In [1]: import numpy as np

In [2]: from numpy import linalg as LA

In [3]: np.set_printoptions(precision=2, suppress=True, linewidth=160)

In [4]: rng = np.random.default_rng(509)

In [5]: theta = np.sort(rng.uniform(-2, 2, 16))

In [6]: feats = np.c_[theta, theta ** 2, theta ** 3] @ np.array([[-2, -2, 1, 2, 1, 1, 1, 2, 0],
   ...:     [-2, 0, -2, 1, 0, 0, 2, 0, 2],
   ...:     [1, -1, -1, 1, 2, 1, 0, 1, 0]])

In [7]: feats
Out[7]: 
array([[ -5.23,   6.66,  -2.63,  -4.32,  -8.73,  -5.13,   3.16,  -6.66,   4.7 ],
       [ -3.13,   4.93,  -2.5 ,  -3.19,  -5.9 ,  -3.61,   2.16,  -4.93,   3.48],
       [ -3.06,   4.87,  -2.49,  -3.15,  -5.8 ,  -3.56,   2.12,  -4.87,   3.43],
       [ -1.88,   3.84,  -2.28,  -2.51,  -4.21,  -2.68,   1.5 ,  -3.84,   2.66],
       [  0.38,   1.1 ,  -0.85,  -0.86,  -0.73,  -0.61,  -0.01,  -1.1 ,   0.48],
       [  0.41,   0.92,  -0.7 ,  -0.74,  -0.57,  -0.5 ,  -0.07,  -0.92,   0.36],
       [  0.32,   0.43,  -0.29,  -0.38,  -0.23,  -0.22,  -0.12,  -0.43,   0.09],
       [ -0.7 ,  -0.58,   0.1 ,   0.66,   0.32,   0.3 ,   0.44,   0.58,   0.16],
       [ -1.24,  -1.01,  -0.06,   1.22,   0.65,   0.55,   0.88,   1.01,   0.42],
       [ -1.38,  -1.13,  -0.13,   1.39,   0.76,   0.63,   1.01,   1.13,   0.51],
       [ -1.56,  -1.28,  -0.23,   1.59,   0.9 ,   0.73,   1.17,   1.28,   0.62],
       [ -2.38,  -2.13,  -1.01,   2.78,   1.85,   1.33,   2.1 ,   2.13,   1.3 ],
       [ -3.  ,  -3.01,  -2.01,   4.01,   3.01,   2.  ,   3.01,   3.01,   2.  ],
       [ -3.56,  -4.14,  -3.43,   5.59,   4.68,   2.94,   4.09,   4.14,   2.89],
       [ -4.26,  -9.23, -10.23,  12.4 ,  13.1 ,   7.44,   8.13,   9.23,   6.35],
       [ -4.22,  -9.98, -11.26,  13.39,  14.43,   8.14,   8.66,   9.98,   6.82]])

In [8]: left, sig, vt = LA.svd(feats)

In [9]: V = vt[:(sig > 1e-8).sum()]

In [10]: vec = feats[13] + -3 * feats[3] + rng.integers(2) * np.eye(9)[8]

In [11]: vec
Out[11]: array([  2.09, -15.65,   3.41,  13.11,  17.32,  10.99,  -0.42,  15.65,  -4.08])

In [12]: round(float(LA.norm(vec - V.T @ V @ vec)), 2)
Out[12]: 0.86

In [13]: def softmax(z):
    ...:     e = np.exp(z - z.max(axis=-1, keepdims=True))
    ...:     return e / e.sum(axis=-1, keepdims=True)
    ...: 

In [14]: softmax(feats).sum(axis=1)
Out[14]: array([1., 1., 1., 1., 1., 1., 1., 1., 1., 1., 1., 1., 1., 1., 1., 1.])

In [15]: np.round(softmax(feats[15] + 3), 2) + 0
Out[15]: array([0.  , 0.  , 0.  , 0.26, 0.73, 0.  , 0.  , 0.01, 0.  ])

In [16]: np.round(softmax(10 * feats[15]), 2) + 0
Out[16]: array([0., 0., 0., 0., 1., 0., 0., 0., 0.])

In [17]: np.round(softmax(feats[15]), 2) + 0
Out[17]: array([0.  , 0.  , 0.  , 0.26, 0.73, 0.  , 0.  , 0.01, 0.  ])

In [18]: scores = feats @ feats.T / np.sqrt(9)

In [19]: softmax(scores).round(6).argmax(axis=1)
Out[19]: array([ 0,  0,  0,  0,  0,  0,  0, 15, 15, 15, 15, 15, 15, 15, 15, 15])

In [20]: m1 = np.load("x.npy")

In [21]: m1
Out[21]: 
array([[1, 2, 1, 0, 1, 2],
       [0, 1, 2, 3, 0, 0],
       [3, 2, 0, 0, 0, 3],
       [2, 1, 3, 1, 2, 3],
       [1, 1, 0, 1, 1, 0],
       [3, 1, 3, 3, 1, 2]])

In [22]: m1.sum(axis=1)
Out[22]: array([ 7,  6,  8, 12,  4, 13])

In [23]: round(LA.norm(m1), 2)
Out[23]: np.float64(10.58)

In [24]: np.diff(m1, axis=0)
Out[24]: 
array([[-1, -1,  1,  3, -1, -2],
       [ 3,  1, -2, -3,  0,  3],
       [-1, -1,  3,  1,  2,  0],
       [-1,  0, -3,  0, -1, -3],
       [ 2,  0,  3,  2,  0,  2]])

In [25]: m1.mean(axis=0)
Out[25]: array([1.67, 1.33, 1.5 , 1.33, 0.83, 1.67])

In [26]: m1.shape
Out[26]: (6, 6)

In [27]: O, R = LA.qr(m1)

In [28]: np.round(O.T @ O, 2) + 0
Out[28]: 
array([[1., 0., 0., 0., 0., 0.],
       [0., 1., 0., 0., 0., 0.],
       [0., 0., 1., 0., 0., 0.],
       [0., 0., 0., 1., 0., 0.],
       [0., 0., 0., 0., 1., 0.],
       [0., 0., 0., 0., 0., 1.]])

In [29]: z = rng.permutation(6)

In [30]: Y = m1[:, z] * rng.choice([-1, 1], 6)

In [31]: Y
Out[31]: 
array([[-1, -2,  2,  0,  1,  1],
       [-2,  0,  1,  3,  0,  0],
       [ 0, -3,  2,  0,  0,  3],
       [-3, -3,  1,  1,  2,  2],
       [ 0,  0,  1,  1,  1,  1],
       [-3, -2,  1,  3,  1,  3]])

In [32]: left, _, vt = LA.svd(m1.T @ Y)

In [33]: np.round(LA.lstsq(m1, Y)[0], 2) + 0
Out[33]: 
array([[ 0.,  0.,  0.,  0.,  0.,  1.],
       [ 0.,  0.,  1.,  0.,  0.,  0.],
       [-1.,  0.,  0.,  0.,  0.,  0.],
       [ 0.,  0.,  0.,  1.,  0.,  0.],
       [ 0.,  0.,  0.,  0.,  1.,  0.],
       [ 0., -1.,  0.,  0.,  0.,  0.]])

In [34]: vec = np.array([0, 1, 3, 1, 3, 0])

In [35]: m1 @ np.eye(6)[1]
Out[35]: array([2., 1., 2., 1., 1., 1.])

In [36]: np.einsum("ij,j->i", m1, vec)
Out[36]: array([ 8, 10,  2, 17,  5, 16])

In [37]: m1 @ (2 * vec)
Out[37]: array([16, 20,  4, 34, 10, 32])

In [38]: LA.norm(m1 @ vec) <= LA.norm(m1, 2) * LA.norm(vec) + 1e-9
Out[38]: np.True_

In [39]: Y = m1 + rng.integers(-2, 3, (6, 5)) @ rng.integers(-2, 3, (5, 6))

In [40]: Y
Out[40]: 
array([[ 0,  5, -5, -4,  1,  1],
       [-9,  1,  9,  5,  3,  8],
       [-6,  1,  5,  3,  7, 12],
       [ 4, -1,  3,  5,  9,  8],
       [-1,  5, -3, -3, -3,  2],
       [-4,  1, -3,  4,  5, 16]])

In [41]: Y - m1
Out[41]: 
array([[-1,  3, -6, -4,  0, -1],
       [-9,  0,  7,  2,  3,  8],
       [-9, -1,  5,  3,  7,  9],
       [ 2, -2,  0,  4,  7,  5],
       [-2,  4, -3, -4, -4,  2],
       [-7,  0, -6,  1,  4, 14]])

In [42]: np.abs(Y - m1).sum(axis=1)
Out[42]: array([15, 29, 34, 20, 19, 32])

In [43]: W0 = np.load("a.npy")

In [44]: W0
Out[44]: 
array([[0., 4., 2., 2., 0.],
       [0., 3., 5., 2., 0.],
       [5., 1., 0., 3., 0.],
       [4., 3., 0., 2., 0.],
       [0., 0., 0., 0., 4.]])

In [45]: Y = W0 / np.sqrt((W0 ** 2).mean(axis=1, keepdims=True))

In [46]: W0 - W0.mean(axis=1, keepdims=True)
Out[46]: 
array([[-1.6,  2.4,  0.4,  0.4, -1.6],
       [-2. ,  1. ,  3. ,  0. , -2. ],
       [ 3.2, -0.8, -1.8,  1.2, -1.8],
       [ 2.2,  1.2, -1.8,  0.2, -1.8],
       [-0.8, -0.8, -0.8, -0.8,  3.2]])

In [47]: LA.matrix_rank(W0 - W0.mean(axis=1, keepdims=True))
Out[47]: np.int64(4)

In [48]: LA.matrix_rank(Y) == LA.matrix_rank(W0)
Out[48]: np.True_

In [49]: F = np.loadtxt("out18.csv", delimiter=",")

In [50]: F
Out[50]: 
array([[ 0.71,  0.85, -0.99, -0.97,  0.64, -0.95,  0.72,  0.34, -0.99],
       [ 0.42, -0.35, -0.19, -0.44, -0.81, -0.89, -0.27,  0.68, -0.97],
       [-0.24, -0.79,  0.1 ,  0.85, -0.9 , -0.2 ,  0.41,  0.9 , -0.52],
       [ 0.77,  0.9 , -0.87, -0.93, -0.69, -0.99, -0.97,  0.75,  0.48],
       [-0.74, -0.82,  0.96,  0.73,  0.95,  1.  ,  0.97, -0.98, -0.64],
       [-0.65, -0.72, -0.99,  0.98, -0.38,  0.71,  1.  ,  0.98, -0.56],
       [ 0.06, -0.42,  1.  , -0.79,  0.58,  0.76, -0.98, -1.  ,  0.14],
       [ 0.25,  0.68, -0.93, -0.74,  0.83, -0.25,  0.8 , -0.28, -0.83],
       [ 0.04,  0.73, -0.97,  0.24,  0.01, -0.47,  0.36,  0.88,  0.92],
       [-0.42, -0.91,  0.21,  0.97, -0.98, -0.12,  0.42,  0.98, -0.03],
       [-0.1 ,  0.01, -0.95,  0.71, -0.64, -0.48,  0.75,  0.96,  0.24],
       [ 0.84,  0.92, -1.  , -0.97, -0.22, -1.  ,  0.52,  0.95, -0.99],
       [ 0.9 ,  0.99, -1.  , -1.  ,  0.78, -1.  , -0.6 ,  0.48, -0.74],
       [ 0.54,  0.94, -1.  , -0.79,  0.5 , -0.94,  0.85,  0.93, -0.58],
       [ 0.33,  0.25, -0.92, -0.16, -0.65, -0.87,  0.24,  0.9 , -0.67],
       [ 0.45,  0.44,  0.99, -0.99,  0.95,  0.41, -0.9 , -1.  , -0.91],
       [ 0.99,  1.  , -1.  , -1.  ,  0.99, -1.  , -0.99, -0.91, -0.9 ],
       [-0.41, -0.83,  0.3 ,  0.8 , -0.39,  0.62,  0.89,  0.41, -0.89],
       [-0.77, -0.99,  1.  ,  0.97, -0.69,  0.99, -0.26, -0.88,  0.06],
       [-0.84, -0.96,  0.92,  1.  , -0.96,  0.94,  0.23,  0.93,  0.99],
       [-0.63, -0.96,  1.  ,  0.87, -0.45,  0.96, -0.58, -0.91,  0.26],
       [-0.49, -0.99,  1.  ,  0.69, -0.82,  0.94, -0.98, -0.99, -0.5 ],
       [-0.49, -0.74, -0.93,  0.99, -0.97, -0.26,  0.84,  1.  ,  0.77],
       [-0.15,  0.15, -0.82,  0.16,  0.59,  0.38,  0.89,  0.16, -0.48],
       [ 0.48,  0.84, -1.  , -0.41,  0.05, -0.97,  0.99,  1.  , -0.98],
       [-0.76, -0.95, -0.93,  1.  , -0.99,  0.43,  0.98,  1.  ,  0.68],
       [ 0.3 ,  0.41,  0.35, -0.68,  0.13, -0.45, -0.76, -0.5 ,  0.15],
       [ 0.91,  0.94, -1.  , -0.99, -0.71, -1.  , -0.6 ,  0.97, -0.99],
       [ 0.57,  0.71, -0.97, -0.8 , -0.17, -0.94,  0.19,  0.77, -0.87],
       [ 0.52,  0.89, -0.69, -0.93,  0.74, -0.69, -0.71, -0.61,  0.43]])

In [51]: Y = np.c_[F[:, :2] @ np.array([[-1, 2], [3, -3]]), np.array([2, 1, 2, 2, -2, -1, -1, 0, -1, 3, -1, 2, 1, 0, -1, 3, 3, -3, 0, -3, 1, 2, 1, 3, 0, 1, 3, 2, 3, -1])]

In [52]: Y
Out[52]: 
array([[ 1.84, -1.13,  2.  ],
       [-1.47,  1.89,  1.  ],
       [-2.13,  1.89,  2.  ],
       [ 1.93, -1.16,  2.  ],
       [-1.72,  0.98, -2.  ],
       [-1.51,  0.86, -1.  ],
       [-1.32,  1.38, -1.  ],
       [ 1.79, -1.54,  0.  ],
       [ 2.15, -2.11, -1.  ],
       [-2.31,  1.89,  3.  ],
       [ 0.13, -0.23, -1.  ],
       [ 1.92, -1.08,  2.  ],
       [ 2.07, -1.17,  1.  ],
       [ 2.28, -1.74,  0.  ],
       [ 0.42, -0.09, -1.  ],
       [ 0.87, -0.42,  3.  ],
       [ 2.01, -1.02,  3.  ],
       [-2.08,  1.67, -3.  ],
       [-2.2 ,  1.43,  0.  ],
       [-2.04,  1.2 , -3.  ],
       [-2.25,  1.62,  1.  ],
       [-2.48,  1.99,  2.  ],
       [-1.73,  1.24,  1.  ],
       [ 0.6 , -0.75,  3.  ],
       [ 2.04, -1.56,  0.  ],
       [-2.09,  1.33,  1.  ],
       [ 0.93, -0.63,  3.  ],
       [ 1.91, -1.  ,  2.  ],
       [ 1.56, -0.99,  3.  ],
       [ 2.15, -1.63, -1.  ]])

In [53]: np.round(LA.lstsq(F, Y[:, 0])[0], 2) + 0
Out[53]: array([-1.,  3.,  0.,  0.,  0.,  0.,  0.,  0.,  0.])

In [54]: np.round(LA.norm(Y - F @ LA.lstsq(F, Y)[0], axis=0), 2) + 0
Out[54]: array([0.  , 0.  , 8.31])

In [55]: P = Y @ LA.solve(Y.T @ Y, Y.T)

In [56]: np.round(P @ Y[:, 2], 2) + 0
Out[56]: array([ 2.,  1.,  2.,  2., -2., -1., -1.,  0., -1.,  3., -1.,  2.,  1.,  0., -1.,  3.,  3., -3.,  0., -3.,  1.,  2.,  1.,  3.,  0.,  1.,  3.,  2.,  3., -1.])

In [57]: np.diag(P)
Out[57]: 
array([0.06, 0.3 , 0.12, 0.07, 0.06, 0.04, 0.13, 0.06, 0.17, 0.18, 0.01, 0.08, 0.09, 0.06, 0.06, 0.08, 0.13, 0.16, 0.07, 0.1 , 0.08, 0.13, 0.06, 0.22, 0.05,
       0.11, 0.09, 0.09, 0.09, 0.07])

In [58]: mat = np.array([[2, 6, 5, 3, 7, 1, 8, 7, 7],
    ...:     [8, 9, 1, 8, 6, 4, 2, 6, 6],
    ...:     [18, 24, 7, 19, 19, 9, 12, 19, 19]])

In [59]: mat
Out[59]: 
array([[ 2,  6,  5,  3,  7,  1,  8,  7,  7],
       [ 8,  9,  1,  8,  6,  4,  2,  6,  6],
       [18, 24,  7, 19, 19,  9, 12, 19, 19]])

In [60]: left, sig, vt = LA.svd(mat)

In [61]: V = vt[:(sig > 1e-8).sum()]

In [62]: vec = mat[2] + -2 * mat[0] + rng.integers(2) * np.eye(9)[3]

In [63]: vec
Out[63]: array([14., 12., -3., 13.,  5.,  7., -4.,  5.,  5.])

In [64]: V.T @ V
Out[64]: 
array([[ 0.32,  0.23, -0.13,  0.29,  0.05,  0.16, -0.18,  0.05,  0.05],
       [ 0.23,  0.24,  0.01,  0.23,  0.15,  0.12,  0.02,  0.15,  0.15],
       [-0.13,  0.01,  0.17, -0.09,  0.12, -0.06,  0.26,  0.12,  0.12],
       [ 0.29,  0.23, -0.09,  0.26,  0.07,  0.14, -0.12,  0.07,  0.07],
       [ 0.05,  0.15,  0.12,  0.07,  0.17,  0.02,  0.2 ,  0.17,  0.17],
       [ 0.16,  0.12, -0.06,  0.14,  0.02,  0.08, -0.09,  0.02,  0.02],
       [-0.18,  0.02,  0.26, -0.12,  0.2 , -0.09,  0.41,  0.2 ,  0.2 ],
       [ 0.05,  0.15,  0.12,  0.07,  0.17,  0.02,  0.2 ,  0.17,  0.17],
       [ 0.05,  0.15,  0.12,  0.07,  0.17,  0.02,  0.2 ,  0.17,  0.17]])

In [65]: round(LA.norm(feats) ** 2 / LA.norm(feats, 2) ** 2, 2)
Out[65]: np.float64(1.22)

In [66]: np.round(LA.norm(feats[11] - feats[15]), 2)
Out[66]: np.float64(24.95)

In [67]: round(feats[11] @ feats[15], 2)
Out[67]: np.float64(165.68)

In [68]: round(float(LA.norm(feats, 1)), 2), np.round(LA.norm(feats, np.inf), 2)
Out[68]: (65.87, np.float64(86.87))

In [69]: round(LA.norm(feats[11], 1), 2), round(LA.norm(feats[11], np.inf), 2)
Out[69]: (np.float64(17.01), np.float64(2.78))

In [70]: round(LA.norm(feats, "nuc"), 2)
Out[70]: np.float64(72.51)

In [71]: left, sig, vt = LA.svd(mat)

In [72]: sig.round(2) + 0
Out[72]: array([56.33,  8.32,  0.  ])

In [73]: np.argmax(sig[:-1] / (sig[1:] + 1e-6)) + 1
Out[73]: np.int64(2)

In [74]: Y = left[:, :2] @ np.diag(sig[:2]) @ vt[:2]

In [75]: LA.matrix_rank(mat, rtol=0.05)
Out[75]: np.int64(2)

In [76]: Y
Out[76]: 
array([[ 2.,  6.,  5.,  3.,  7.,  1.,  8.,  7.,  7.],
       [ 8.,  9.,  1.,  8.,  6.,  4.,  2.,  6.,  6.],
       [18., 24.,  7., 19., 19.,  9., 12., 19., 19.]])

In [77]: LA.matrix_rank(Y)
Out[77]: np.int64(2)
